% ipython --no-banner

In [1]: import numpy as np

In [2]: np.set_printoptions(precision=2, suppress=True, linewidth=120)

In [3]: r0 = np.array([0, -2, 1, -1, -1])

In [4]: arr = np.array([np.roll(r0, i) for i in range(5)])

In [5]: arr
Out[5]: 
array([[ 0, -2,  1, -1, -1],
       [-1,  0, -2,  1, -1],
       [-1, -1,  0, -2,  1],
       [ 1, -1, -1,  0, -2],
       [-2,  1, -1, -1,  0]])

In [6]: (arr @ arr)[0]
Out[6]: array([ 2, -1,  6, -3,  5])

In [7]: np.allclose(arr @ arr.T, arr.T @ arr)
Out[7]: True

In [8]: arr @ (-1.0) ** np.arange(5)
Out[8]: array([ 3., -5.,  3., -1., -3.])

In [9]: arr @ np.ones(5)
Out[9]: array([-3., -3., -3., -3., -3.])

In [10]: np.fft.fft(arr[0])
Out[10]: array([-3.  +0.j  , -0.93-0.22j,  2.43+2.49j,  2.43-2.49j, -0.93+0.22j])

In [11]: x = np.array([1, 2, 6, -9, -8])

In [12]: (arr @ x).argmax()
Out[12]: np.int64(0)

In [13]: arr @ np.eye(5)[1]
Out[13]: array([-2.,  0., -1., -1.,  1.])

In [14]: np.linalg.norm(arr @ x) <= np.linalg.norm(arr, 2) * np.linalg.norm(x) + 1e-9
Out[14]: np.True_

In [15]: A = np.load("sample15.npy")

In [16]: A
Out[16]: 
array([[ 45,  18,   7,   0,  26,   8],
       [ 18,  50, -39,   0,   5,  16],
       [  7, -39,  42,   0,  10, -11],
       [  0,   0,   0,   0,   0,   0],
       [ 26,   5,  10,   0,  21,   5],
       [  8,  16, -11,   0,   5,   6]])

In [17]: ev, V = np.linalg.eigh(A)

In [18]: x = np.array([2, 2, 0, 2, 1, 0])

In [19]: np.round(V * np.abs(ev) @ V.T, 2) + 0
Out[19]: 
array([[ 45.,  18.,   7.,   0.,  26.,   8.],
       [ 18.,  50., -39.,   0.,   5.,  16.],
       [  7., -39.,  42.,   0.,  10., -11.],
       [  0.,   0.,   0.,   0.,   0.,   0.],
       [ 26.,   5.,  10.,   0.,  21.,   5.],
       [  8.,  16., -11.,   0.,   5.,   6.]])

In [20]: x @ A @ x
Out[20]: np.int64(669)

In [21]: round(float(x @ A @ x / (x @ x)), 2), np.round(ev[0], 2), round(ev[-1], 2)
Out[21]: (51.46, np.float64(-0.0), np.float64(92.6))

In [22]: np.round(V * np.maximum(ev, 0) @ V.T, 2) + 0
Out[22]: 
array([[ 45.,  18.,   7.,   0.,  26.,   8.],
       [ 18.,  50., -39.,   0.,   5.,  16.],
       [  7., -39.,  42.,   0.,  10., -11.],
       [  0.,   0.,   0.,   0.,   0.,   0.],
       [ 26.,   5.,  10.,   0.,  21.,   5.],
       [  8.,  16., -11.,   0.,   5.,   6.]])

In [23]: (np.sign(V[:, -1].round(6)) == np.sign(V[0, -1].round(6))).astype(int)
Out[23]: array([1, 1, 0, 0, 1, 1])

In [24]: round(np.linalg.norm(A), 2)
Out[24]: np.float64(114.4)

In [25]: np.diff(A, axis=0)
Out[25]: 
array([[-27,  32, -46,   0, -21,   8],
       [-11, -89,  81,   0,   5, -27],
       [ -7,  39, -42,   0, -10,  11],
       [ 26,   5,  10,   0,  21,   5],
       [-18,  11, -21,   0, -16,   1]])

In [26]: np.linalg.matrix_rank(A)
Out[26]: np.int64(3)

In [27]: A.sum(axis=0)
Out[27]: array([104,  50,   9,   0,  67,  24])

In [28]: np.round(np.linalg.svd(A, compute_uv=False), 2) + 0
Out[28]: array([92.6 , 67.04,  4.36,  0.  ,  0.  ,  0.  ])

In [29]: np.unravel_index(np.abs(A).argmax(), A.shape)
Out[29]: (np.int64(1), np.int64(1))
